% ipython --no-banner

In [1]: import numpy as np

In [2]: np.set_printoptions(precision=2, suppress=True, linewidth=140)

In [3]: tidy = lambda a: np.round(a, 2) + 0

In [4]: u = np.array([2, -1, 0])

In [5]: r1 = np.array([-2, -2])

In [6]: J = np.outer(u, r1)

In [7]: J
Out[7]: 
array([[-4, -4],
       [ 2,  2],
       [ 0,  0]])

In [8]: rank = np.linalg.matrix_rank(J)

In [9]: rank
Out[9]: np.int64(1)

In [10]: ns = np.linalg.svd(J)[2][rank:].T

In [11]: [int(np.linalg.matrix_rank(J[:i])) for i in range(1, len(J) + 1)]
Out[11]: [1, 1, 1]

In [12]: np.allclose(J @ ns, 0)
Out[12]: True

In [13]: ns[:, 0] / ns[np.abs(ns[:, 0]).round(6).argmax(), 0]
Out[13]: array([ 1., -1.])

In [14]: np.linalg.matrix_rank(J, rtol=0.1)
Out[14]: np.int64(1)

In [15]: np.linalg.cond(J) > 100
Out[15]: np.True_

In [16]: np.argsort(-np.linalg.norm(J, axis=0).round(6), kind="stable")[:3]
Out[16]: array([0, 1])

In [17]: left, s, Vt = np.linalg.svd(J)

In [18]: np.argmax(s[:-1] / (s[1:] + 1e-6)) + 1
Out[18]: np.int64(1)

In [19]: out = left[:, :1] @ np.diag(s[:1]) @ Vt[:1]

In [20]: np.linalg.matrix_rank(J, rtol=0.05)
Out[20]: np.int64(1)

In [21]: np.linalg.matrix_rank(out)
Out[21]: np.int64(1)

In [22]: def softmax(z):
    ...:     e = np.exp(z - z.max(axis=-1, keepdims=True))
    ...:     return e / e.sum(axis=-1, keepdims=True)
    ...: 

In [23]: softmax(10 * J[1])
Out[23]: array([0.5, 0.5])

In [24]: softmax(J[1] + -2)
Out[24]: array([0.5, 0.5])

In [25]: S = J @ J.T / np.sqrt(2)

In [26]: tidy(softmax(S)[1] @ J)
Out[26]: array([1.99, 1.99])

In [27]: tidy(softmax(S))
Out[27]: 
array([[1.  , 0.  , 0.  ],
       [0.  , 1.  , 0.  ],
       [0.33, 0.33, 0.33]])

In [28]: tidy(softmax(S + np.triu(np.full(S.shape, -np.inf), 1)))
Out[28]: 
array([[1.  , 0.  , 0.  ],
       [0.  , 1.  , 0.  ],
       [0.33, 0.33, 0.33]])

In [29]: J.reshape(2, -1)
Out[29]: 
array([[-4, -4,  2],
       [ 2,  0,  0]])

In [30]: blk = J.reshape(3, 2, -1)

In [31]: blk[:, 0]
Out[31]: 
array([[-4],
       [ 2],
       [ 0]])

In [32]: np.einsum("ihd,jhd->hij", blk, blk).shape
Out[32]: (2, 3, 3)

In [33]: blk.transpose(1, 0, 2)
Out[33]: 
array([[[-4],
        [ 2],
        [ 0]],

       [[-4],
        [ 2],
        [ 0]]])

In [34]: u = np.array([-2, -3, 3, 3])

In [35]: rng = np.random.default_rng(776986)

In [36]: mat = np.outer(rng.normal(size=21), u) + 0.1 * rng.normal(size=(21, 4))

In [37]: tidy(mat)
Out[37]: 
array([[ 0.88,  1.3 , -1.38, -1.59],
       [-1.61, -2.25,  2.44,  2.39],
       [ 0.28,  0.74, -0.72, -0.62],
       [ 0.25,  0.24, -0.41, -0.41],
       [-0.83, -1.37,  1.37,  1.25],
       [ 0.95,  1.63, -1.43, -1.5 ],
       [ 2.11,  3.33, -3.33, -3.48],
       [-1.56, -2.2 ,  2.1 ,  2.08],
       [ 2.07,  3.23, -3.17, -3.38],
       [ 2.54,  3.65, -3.72, -3.63],
       [ 3.43,  4.88, -4.75, -4.75],
       [-2.06, -3.42,  3.54,  3.36],
       [-1.19, -1.78,  1.75,  1.74],
       [-1.47, -2.18,  2.23,  2.39],
       [ 4.27,  6.36, -6.32, -6.48],
       [-2.48, -3.75,  3.73,  3.91],
       [ 0.46,  0.48, -0.45, -0.6 ],
       [ 3.14,  4.66, -4.59, -4.48],
       [-0.85, -1.64,  1.5 ,  1.61],
       [ 0.45,  0.77, -0.56, -0.71],
       [ 0.95,  1.57, -1.44, -1.42]])

In [38]: out = np.c_[mat[:, :3] @ np.array([[-2, -2, -3], [1, -2, -2], [3, 2, -1]]), np.array([-1, -8, -9, -8, -5, -8, 1, 1, -2, 3, -9, 3, -2, 9, 4, 4, -3, -4, 7, -4, -6])]

In [39]: tidy(out)
Out[39]: 
array([[ -4.61,  -7.12,  -3.86,  -1.  ],
       [  8.31,  12.61,   6.89,  -8.  ],
       [ -1.97,  -3.48,  -1.59,  -9.  ],
       [ -1.5 ,  -1.81,  -0.82,  -8.  ],
       [  4.4 ,   7.14,   3.86,  -5.  ],
       [ -4.56,  -8.02,  -4.69,  -8.  ],
       [-10.89, -17.55,  -9.65,   1.  ],
       [  7.24,  11.73,   6.98,   1.  ],
       [-10.41, -16.93,  -9.48,  -2.  ],
       [-12.58, -19.82, -11.19,   3.  ],
       [-16.24, -26.13, -15.3 ,  -9.  ],
       [ 11.31,  18.02,   9.47,   3.  ],
       [  5.85,   9.45,   5.39,  -2.  ],
       [  7.46,  11.78,   6.55,   9.  ],
       [-21.15, -33.92, -19.22,   4.  ],
       [ 12.4 ,  19.92,  11.2 ,   4.  ],
       [ -1.78,  -2.77,  -1.89,  -3.  ],
       [-15.39, -24.77, -14.15,  -4.  ],
       [  4.56,   7.98,   4.32,   7.  ],
       [ -1.81,  -3.57,  -2.33,  -4.  ],
       [ -4.64,  -7.92,  -4.57,  -6.  ]])

In [40]: tidy(np.linalg.lstsq(mat, out[:, 0])[0])
Out[40]: array([-2.,  1.,  3.,  0.])

In [41]: tidy(np.linalg.norm(out - mat @ np.linalg.lstsq(mat, out)[0], axis=0))
Out[41]: array([ 0.  ,  0.  ,  0.  , 21.72])

In [42]: tidy(np.linalg.norm(np.linalg.qr(mat)[0].T @ out, axis=0) ** 2 / ((out ** 2).sum(axis=0) + 1e-12))
Out[42]: array([1.  , 1.  , 1.  , 0.27])

In [43]: K = np.load("out16.npy")

In [44]: K
Out[44]: 
array([[ 0,  0,  1, -1, -2],
       [-1, -1,  0, -2, -3],
       [-2, -2, -1, -3, -4],
       [-2, -2, -1, -3, -4],
       [-2, -2, -1, -3, -4]])

In [45]: np.allclose(K, K.T)
Out[45]: False

In [46]: np.trace(K)
Out[46]: np.int64(-9)

In [47]: tidy(np.abs(np.linalg.eigvals(K)).max())
Out[47]: np.float64(9.62)

In [48]: np.allclose(K @ K.T, K.T @ K)
Out[48]: False

In [49]: tidy(np.linalg.det(K))
Out[49]: np.float64(0.0)

In [50]: left, s, Vt = np.linalg.svd(J)

In [51]: evecs = Vt[:(s > 1e-8).sum()]

In [52]: x0 = J[2] + 5 * J[1] + rng.integers(2) * np.eye(2)[1]

In [53]: x0
Out[53]: array([10., 11.])

In [54]: tidy(evecs.T @ evecs)
Out[54]: 
array([[0.5, 0.5],
       [0.5, 0.5]])

In [55]: np.linalg.matrix_rank(np.vstack([J, x0]))
Out[55]: np.int64(2)

In [56]: tidy(np.linalg.norm(x0 - evecs.T @ evecs @ x0))
Out[56]: np.float64(0.71)

In [57]: tidy(np.diag(evecs.T @ evecs))
Out[57]: array([0.5, 0.5])

In [58]: gram = K.T @ K

In [59]: np.allclose(gram, gram.T)
Out[59]: True

In [60]: gram
Out[60]: 
array([[13, 13,  6, 20, 27],
       [13, 13,  6, 20, 27],
       [ 6,  6,  4,  8, 10],
       [20, 20,  8, 32, 44],
       [27, 27, 10, 44, 61]])

In [61]: tidy(np.linalg.svd(K, compute_uv=False) ** 2)
Out[61]: array([119.52,   3.48,   0.  ,   0.  ,   0.  ])

In [62]: tidy(np.linalg.eigvalsh(gram)[::-1])
Out[62]: array([119.52,   3.48,   0.  ,   0.  ,   0.  ])

In [63]: np.diag(gram)
Out[63]: array([13, 13,  4, 32, 61])
